$ python3 -q
>>> import numpy as np
>>> np.set_printoptions(precision=2, suppress=True, linewidth=160)
>>> W0 = np.load("mat.npy")
>>> W0
array([[ 149,  -75,   50,   50,  -55, -103,   92,  -51,  -47,    8,   75],
       [ -75,   45,    6,  -30,   33,   51,  -48,   33,   45,  -24,  -15],
       [  50,    6,  170,   20,  -34,  -55,   38,   32,  108,  -80,  127],
       [  50,  -30,   20,   50,  -70,  -55,   50,    0,   10,   20,   15],
       [ -55,   33,  -34,  -70,  101,   71,  -64,  -11,  -31,  -24,  -19],
       [-103,   51,  -55,  -55,   71,   86,  -76,   19,    2,   -6,  -58],
       [  92,  -48,   38,   50,  -64,  -76,   68,  -20,  -10,   12,   44],
       [ -51,   33,   32,    0,  -11,   19,  -20,   41,   67,  -20,    1],
       [ -47,   45,  108,   10,  -31,    2,  -10,   67,  131,  -56,   50],
       [   8,  -24,  -80,   20,  -24,   -6,   12,  -20,  -56,   56,  -58],
       [  75,  -15,  127,   15,  -19,  -58,   44,    1,   50,  -58,  110]])
>>> # null space of dimension 8
>>> rng = np.random.default_rng(72269)
>>> idx = rng.permutation(11)
>>> idx
array([ 5,  2,  6,  8,  9,  3,  1, 10,  4,  7,  0])
>>> B = W0[idx][:, idx]
>>> np.allclose(B, W0)
False
>>> np.round(np.sort(np.abs(np.linalg.eigvals(B))), 2) + 0
array([  0.  ,   0.  ,   0.  ,   0.  ,   0.  ,   0.  ,   0.  ,   0.  , 149.48, 361.09, 496.44])
>>> M = np.loadtxt("block0.csv", delimiter=",")
>>> M
array([[3., 1., 3., 0., 2., 0., 2.],
       [1., 2., 2., 3., 0., 2., 2.],
       [1., 0., 1., 2., 2., 2., 3.],
       [1., 0., 1., 2., 2., 2., 3.],
       [0., 2., 3., 1., 3., 0., 2.],
       [3., 3., 3., 1., 3., 3., 0.],
       [3., 2., 0., 1., 2., 0., 3.]])
>>> Uu, sv, vt = np.linalg.svd(M)
>>> V = vt[:(sv > 1e-8).sum()]
>>> x = M[5] + -3 * M[4] + rng.integers(2) * np.eye(7)[1]
>>> x
array([ 3., -2., -6., -2., -6.,  3., -6.])
>>> np.linalg.matrix_rank(np.vstack([M, x]))
np.int64(7)
>>> np.diag(V.T @ V)
array([0.95, 0.92, 1.  , 0.54, 0.93, 0.84, 0.82])
>>> np.round(np.linalg.norm(x - V.T @ V @ x), 2)
np.float64(0.29)
>>> np.allclose(V.T @ V @ x, x)
False
>>> F = np.loadtxt("x.csv", delimiter=",")
>>> F
array([[0.2 , 0.2 , 0.2 , 0.2 , 0.2 , 0.  , 0.  , 0.  , 0.  , 0.  , 0.  ],
       [0.  , 0.33, 0.17, 0.17, 0.  , 0.17, 0.  , 0.  , 0.17, 0.  , 0.  ],
       [0.  , 0.14, 0.29, 0.  , 0.14, 0.14, 0.  , 0.  , 0.  , 0.14, 0.14],
       [0.  , 0.  , 0.  , 0.25, 0.25, 0.25, 0.25, 0.  , 0.  , 0.  , 0.  ],
       [0.33, 0.  , 0.  , 0.  , 0.33, 0.  , 0.  , 0.  , 0.  , 0.  , 0.33],
       [0.  , 0.2 , 0.  , 0.2 , 0.2 , 0.2 , 0.  , 0.  , 0.  , 0.2 , 0.  ],
       [0.2 , 0.  , 0.2 , 0.  , 0.  , 0.  , 0.4 , 0.  , 0.  , 0.2 , 0.  ],
       [0.  , 0.  , 0.  , 0.  , 0.  , 0.5 , 0.  , 0.5 , 0.  , 0.  , 0.  ],
       [0.  , 0.25, 0.  , 0.  , 0.  , 0.  , 0.  , 0.  , 0.5 , 0.25, 0.  ],
       [0.  , 0.5 , 0.  , 0.  , 0.  , 0.  , 0.  , 0.  , 0.  , 0.5 , 0.  ],
       [0.  , 0.  , 0.  , 0.  , 0.  , 0.25, 0.  , 0.25, 0.25, 0.  , 0.25]])
>>> # rows sum to 1
>>> np.sort(np.abs(np.linalg.eigvals(F)))[::-1]
array([1.  , 0.63, 0.49, 0.49, 0.35, 0.35, 0.32, 0.32, 0.3 , 0.09, 0.09])
>>> F @ np.ones(11)
array([1., 1., 1., 1., 1., 1., 1., 1., 1., 1., 1.])
>>> pr = np.eye(11)[0]
>>> for _ in range(5):
...     pr = pr @ F
...     print(pr.round(2))
... 
[0.2 0.2 0.2 0.2 0.2 0.  0.  0.  0.  0.  0. ]
[0.11 0.14 0.13 0.12 0.19 0.11 0.05 0.   0.03 0.03 0.1 ]
[0.09 0.13 0.09 0.1  0.15 0.12 0.05 0.02 0.06 0.07 0.1 ]
[0.08 0.15 0.08 0.09 0.13 0.12 0.04 0.04 0.08 0.1  0.09]
[0.07 0.17 0.07 0.09 0.12 0.12 0.04 0.04 0.09 0.11 0.08]
>>> B = np.linalg.inv(F)
>>> np.round(np.linalg.det(F) * np.linalg.det(B), 2)
np.float64(1.0)
>>> np.round(F @ B, 2) + 0
array([[1., 0., 0., 0., 0., 0., 0., 0., 0., 0., 0.],
       [0., 1., 0., 0., 0., 0., 0., 0., 0., 0., 0.],
       [0., 0., 1., 0., 0., 0., 0., 0., 0., 0., 0.],
       [0., 0., 0., 1., 0., 0., 0., 0., 0., 0., 0.],
       [0., 0., 0., 0., 1., 0., 0., 0., 0., 0., 0.],
       [0., 0., 0., 0., 0., 1., 0., 0., 0., 0., 0.],
       [0., 0., 0., 0., 0., 0., 1., 0., 0., 0., 0.],
       [0., 0., 0., 0., 0., 0., 0., 1., 0., 0., 0.],
       [0., 0., 0., 0., 0., 0., 0., 0., 1., 0., 0.],
       [0., 0., 0., 0., 0., 0., 0., 0., 0., 1., 0.],
       [0., 0., 0., 0., 0., 0., 0., 0., 0., 0., 1.]])
>>> np.allclose(B, F.T)
False
>>> np.round(np.linalg.det(F) * B, 2) + 0
array([[0., 0., 0., 0., 0., 0., 0., 0., 0., 0., 0.],
       [0., 0., 0., 0., 0., 0., 0., 0., 0., 0., 0.],
       [0., 0., 0., 0., 0., 0., 0., 0., 0., 0., 0.],
       [0., 0., 0., 0., 0., 0., 0., 0., 0., 0., 0.],
       [0., 0., 0., 0., 0., 0., 0., 0., 0., 0., 0.],
       [0., 0., 0., 0., 0., 0., 0., 0., 0., 0., 0.],
       [0., 0., 0., 0., 0., 0., 0., 0., 0., 0., 0.],
       [0., 0., 0., 0., 0., 0., 0., 0., 0., 0., 0.],
       [0., 0., 0., 0., 0., 0., 0., 0., 0., 0., 0.],
       [0., 0., 0., 0., 0., 0., 0., 0., 0., 0., 0.],
       [0., 0., 0., 0., 0., 0., 0., 0., 0., 0., 0.]])
>>> arr = np.load("layer13.npy")
>>> arr
array([[ 5,  1,  5,  1],
       [ 2, -2,  2, -2],
       [ 5,  1,  5,  1],
       [ 2, -2,  2, -2]])
>>> idx = rng.permutation(4)
>>> idx
array([3, 2, 0, 1])
>>> B = arr[idx][:, idx]
>>> np.round(np.sort(np.abs(np.linalg.eigvals(B))), 2) + 0
array([ 0.  ,  0.  ,  4.55, 10.55])
>>> round(np.linalg.det(B), 2), round(np.linalg.det(arr[idx]), 2)
(np.float64(0.0), np.float64(0.0))
>>> B
array([[-2,  2,  2, -2],
       [ 1,  5,  5,  1],
       [ 1,  5,  5,  1],
       [-2,  2,  2, -2]])
>>> np.allclose(B, arr)
False
>>> [round(float(x), 2) for x in np.linalg.svd(arr, compute_uv=False)[:3]]
[10.78, 4.45, 0.0]
>>> m1 = np.loadtxt("run17.csv", delimiter=",")
>>> m1
array([[35., 25., 14., 10.],
       [20.,  5.,  8.,  2.],
       [21., 15., 28., 20.],
       [12.,  3., 16.,  4.]])
>>> u, g = m1[3], m1[0]
>>> u @ g
np.float64(759.0)
>>> pr = (u @ g) / (u @ u) * u
>>> np.linalg.matrix_rank(np.outer(u, g))
np.int64(1)
>>> g - pr
array([ 13.57,  19.64, -14.57,   2.86])
>>> (g - pr) @ u
np.float64(0.0)
>>> pr
array([21.43,  5.36, 28.57,  7.14])
>>> round(np.linalg.norm(u + g) ** 2 + np.linalg.norm(u - g) ** 2, 2)
np.float64(5142.0)
>>> np.abs(np.diag(np.linalg.qr(arr)[1])) > 1e-9
array([ True,  True, False, False])
>>> np.unique(arr.round(6), axis=0).shape
(2, 4)
>>> mat = np.array([[14.0, -9.0, 3.0, 9.0, -3.0, 0.0],
...     [-9.0, 14.0, -3.0, -9.0, 3.0, 0.0],
...     [3.0, -3.0, 6.0, 3.0, -1.0, 0.0],
...     [9.0, -9.0, 3.0, 14.0, -3.0, 0.0],
...     [-3.0, 3.0, -1.0, -3.0, 6.0, 0.0],
...     [0.0, 0.0, 0.0, 0.0, 0.0, 5.0]])
>>> # equal to its transpose
>>> w, V = np.linalg.eigh(mat)
>>> x = np.array([4, 2, 4, -4, -5, -5])
>>> np.round(x @ mat @ x / (x @ x), 2), round(w[0], 2), round(w[-1], 2)
(np.float64(5.09), np.float64(5.0), np.float64(34.0))
>>> (np.sign(V[:, -1].round(6)) == np.sign(V[0, -1].round(6))).astype(int)
array([1, 0, 1, 1, 0, 0])
>>> V * np.maximum(w, 0) @ V.T
array([[14., -9.,  3.,  9., -3.,  0.],
       [-9., 14., -3., -9.,  3.,  0.],
       [ 3., -3.,  6.,  3., -1.,  0.],
       [ 9., -9.,  3., 14., -3.,  0.],
       [-3.,  3., -1., -3.,  6.,  0.],
       [ 0.,  0.,  0.,  0.,  0.,  5.]])
>>> np.linalg.eigvalsh(mat[1:, 1:])
array([ 5.,  5.,  5.,  5., 25.])
>>> V * np.abs(w) @ V.T
array([[14., -9.,  3.,  9., -3.,  0.],
       [-9., 14., -3., -9.,  3.,  0.],
       [ 3., -3.,  6.,  3., -1.,  0.],
       [ 9., -9.,  3., 14., -3.,  0.],
       [-3.,  3., -1., -3.,  6.,  0.],
       [ 0.,  0.,  0.,  0.,  0.,  5.]])
>>> V * np.sqrt(w) @ V.T
array([[ 3.35, -1.12,  0.37,  1.12, -0.37,  0.  ],
       [-1.12,  3.35, -0.37, -1.12,  0.37,  0.  ],
       [ 0.37, -0.37,  2.36,  0.37, -0.12,  0.  ],
       [ 1.12, -1.12,  0.37,  3.35, -0.37,  0.  ],
       [-0.37,  0.37, -0.12, -0.37,  2.36,  0.  ],
       [ 0.  ,  0.  ,  0.  ,  0.  ,  0.  ,  2.24]])
>>> x = np.array([1, -1, 0, -3, -3, -3])
>>> rhs = mat @ x
>>> rhs
array([  5.,  -5.,   0., -15., -15., -15.])
>>> np.round(np.linalg.solve(mat, mat[:, 3]), 2) + 0
array([0., 0., 0., 1., 0., 0.])
>>> round(float(np.linalg.det(mat)), 2)
106250.0
>>> mat.inv()
Traceback (most recent call last):
  File "<python-input-70>", line 1, in <module>
    mat.inv()
    ^^^^^^^
AttributeError: 'numpy.ndarray' object has no attribute 'inv'
>>> np.trace(mat)
np.float64(59.0)
>>> feats = np.loadtxt("data.csv", delimiter=",")
>>> feats
array([[ 0.16,  0.03,  0.42, -0.11,  0.14,  0.11,  0.58,  0.22],
       [ 0.91, -0.03,  2.46, -0.02,  0.9 ,  0.02,  2.49,  0.86],
       [ 0.85, -0.05,  2.33,  0.03,  0.78,  0.  ,  2.37,  0.82],
       [ 0.69,  0.05,  2.11,  0.04,  0.72, -0.01,  2.14,  0.69],
       [-1.1 ,  0.11, -3.22,  0.05, -1.07, -0.07, -3.31, -1.15],
       [ 0.64, -0.03,  1.71, -0.01,  0.69,  0.  ,  1.77,  0.58],
       [-0.15, -0.08, -0.54, -0.03, -0.18,  0.02, -0.57, -0.09],
       [-0.18, -0.02, -0.76,  0.03, -0.12,  0.06, -0.75, -0.24],
       [-1.02,  0.03, -2.91,  0.04, -0.93, -0.04, -2.96, -1.03],
       [ 1.33,  0.  ,  4.25,  0.09,  1.36,  0.05,  4.17,  1.44],
       [-0.12,  0.01, -0.47, -0.12, -0.04,  0.  , -0.38, -0.12],
       [-0.39, -0.06, -1.11,  0.  , -0.39, -0.04, -1.12, -0.33],
       [ 0.73, -0.07,  2.13, -0.04,  0.79, -0.04,  2.2 ,  0.74],
       [ 0.51, -0.03,  1.45,  0.08,  0.56,  0.11,  1.39,  0.5 ],
       [-1.31,  0.05, -3.77, -0.02, -1.24, -0.02, -3.77, -1.32],
       [ 0.17, -0.03,  0.16, -0.09,  0.06, -0.02,  0.24,  0.07],
       [-0.61,  0.03, -1.66,  0.01, -0.53,  0.02, -1.72, -0.54],
       [-0.95,  0.  , -3.05, -0.04, -1.04,  0.  , -3.05, -0.99],
       [ 1.83,  0.08,  5.19, -0.08,  1.77,  0.  ,  5.29,  1.73],
       [ 1.01, -0.08,  3.01,  0.01,  0.89,  0.03,  2.85,  0.95],
       [-1.1 ,  0.01, -3.14,  0.03, -1.04,  0.09, -3.21, -1.03],
       [-0.73,  0.04, -2.21,  0.  , -0.78, -0.08, -2.3 , -0.68],
       [-0.96, -0.04, -3.08, -0.01, -1.  ,  0.02, -3.09, -1.03],
       [-0.19,  0.01, -0.5 ,  0.03, -0.09,  0.  , -0.51, -0.17],
       [-1.57, -0.05, -4.9 , -0.02, -1.76, -0.08, -4.77, -1.58],
       [ 0.56,  0.11,  2.  ,  0.  ,  0.52,  0.05,  1.88,  0.67],
       [ 0.24, -0.03,  0.66,  0.06,  0.23, -0.04,  0.7 ,  0.3 ],
       [ 0.26,  0.02,  0.67,  0.  ,  0.23,  0.03,  0.6 ,  0.19],
       [-0.16, -0.03, -0.57,  0.02, -0.16,  0.  , -0.51, -0.24],
       [-0.23,  0.09, -0.62,  0.07, -0.24,  0.03, -0.49, -0.11],
       [ 0.6 , -0.05,  1.78, -0.04,  0.56, -0.03,  1.89,  0.63],
       [-1.57,  0.02, -4.67, -0.02, -1.55, -0.1 , -4.52, -1.56],
       [-0.92,  0.03, -2.83,  0.1 , -1.02, -0.04, -2.84, -1.  ],
       [-0.09,  0.02, -0.21, -0.04, -0.05, -0.06, -0.24, -0.12]])
>>> u, g = feats[24], feats[33]
>>> round(u @ g, 2)
np.float64(2.6)
>>> round(float(u @ u), 2)
54.83
>>> pr = (u @ g) / (u @ u) * u
>>> round(np.linalg.norm(u + g) ** 2 + np.linalg.norm(u - g) ** 2, 2)
np.float64(109.93)
>>> round((g - pr) @ u, 2)
np.float64(0.0)
>>> pr.round(2) + 0
array([-0.07,  0.  , -0.23,  0.  , -0.08,  0.  , -0.23, -0.07])
>>> np.linalg.matrix_rank(np.outer(u, g))
np.int64(1)
>>> x = np.array([-5, 2, 3, -3, 1, 4, 4, 3])
>>> rhs = feats @ x
>>> np.round(np.linalg.pinv(feats) @ feats, 2) + 0
array([[1., 0., 0., 0., 0., 0., 0., 0.],
       [0., 1., 0., 0., 0., 0., 0., 0.],
       [0., 0., 1., 0., 0., 0., 0., 0.],
       [0., 0., 0., 1., 0., 0., 0., 0.],
       [0., 0., 0., 0., 1., 0., 0., 0.],
       [0., 0., 0., 0., 0., 1., 0., 0.],
       [0., 0., 0., 0., 0., 0., 1., 0.],
       [0., 0., 0., 0., 0., 0., 0., 1.]])
>>> np.linalg.solve(feats.T @ feats, feats.T @ rhs)
array([-5.,  2.,  3., -3.,  1.,  4.,  4.,  3.])
>>> rhs = rhs + 0.1 * rng.normal(size=34)
>>> rhs
array([  4.47,  16.45,  15.24,  14.14, -22.02,  11.5 ,  -3.48,  -5.14, -19.66,  28.36,  -2.41,  -7.36,  14.35,   9.63, -25.03,   0.84, -10.85, -20.72,  34.77,
        18.83, -20.67, -15.29, -21.03,  -3.27, -32.69,  13.64,   4.36,   3.95,  -3.93,  -3.15,  12.45, -30.8 , -19.84,  -1.67])
>>> coef, *_ = np.linalg.lstsq(feats, rhs)
>>> coef.round()
array([-6.,  1.,  3., -3.,  1.,  4.,  4.,  4.])
>>> round(np.linalg.norm(rhs - feats @ coef), 2)
np.float64(0.49)
>>> np.round(feats.T @ (rhs - feats @ coef), 2) + 0
array([0., 0., 0., 0., 0., 0., 0., 0.])
